% python3 -q
>>> import numpy as np
>>> import numpy.linalg as la
>>> np.set_printoptions(precision=4, suppress=True, linewidth=160, floatmode="fixed")
>>> J = np.load("out4.npy")
>>> J
array([[ 0,  1,  1],
       [ 2,  1,  3],
       [ 4,  3,  5],
       [ 6,  4,  6],
       [ 8,  4,  6],
       [ 8,  5,  6],
       [ 9,  7,  8],
       [10,  7,  8],
       [12,  8, 10],
       [14, 10, 10],
       [15, 12, 10],
       [16, 12, 10],
       [18, 14, 12],
       [18, 15, 13],
       [20, 16, 15],
       [22, 18, 17],
       [22, 18, 18],
       [22, 19, 20],
       [24, 20, 21],
       [24, 21, 23],
       [26, 21, 24],
       [27, 21, 25],
       [29, 23, 25],
       [31, 25, 26]])
>>> x0 = np.array([-1, 2, 2])
>>> target = J @ x0
>>> np.round(la.pinv(J) @ J, 4) + 0
array([[1.0000, 0.0000, 0.0000],
       [0.0000, 1.0000, 0.0000],
       [0.0000, 0.0000, 1.0000]])
>>> target
array([ 4,  6, 12, 14, 12, 14, 21, 20, 24, 26, 29, 28, 34, 38, 42, 48, 50, 56, 58, 64, 64, 65, 67, 71])
>>> la.lstsq(J, target)[0]
array([-1.0000,  2.0000,  2.0000])
>>> rng = np.random.default_rng(231674)
>>> target = target + 0.3 * rng.normal(size=24)
>>> target
array([ 4.1380,  5.8120, 12.2230, 13.6991, 11.7372, 14.4260, 20.5469, 19.8245, 23.8015, 25.9376, 28.9413, 27.9697, 34.2346, 38.0474, 41.7534, 48.7474, 50.2454,
       56.1089, 58.3991, 64.3816, 63.9826, 64.8093, 66.5598, 70.6864])
>>> b, *_ = la.lstsq(J, target)
>>> np.round(J.T @ (target - J @ b), 4) + 0
array([0.0000, 0.0000, 0.0000])
>>> round(float(la.norm(target - J @ b)), 4)
1.2971
>>> x0 = np.array([2, 0, 1])
>>> target = J @ x0
>>> b, lr = np.zeros(3), 1 / la.norm(J, 2) ** 2
>>> for i in range(6):
...     b -= lr * J.T @ (J @ b - target)
...     if i % 2 == 0: print(i, round(la.norm(J @ b - target), 4))
... 
0 4.6531
2 4.646
4 4.6388
>>> round(la.cond(J), 4)
np.float64(37.3177)
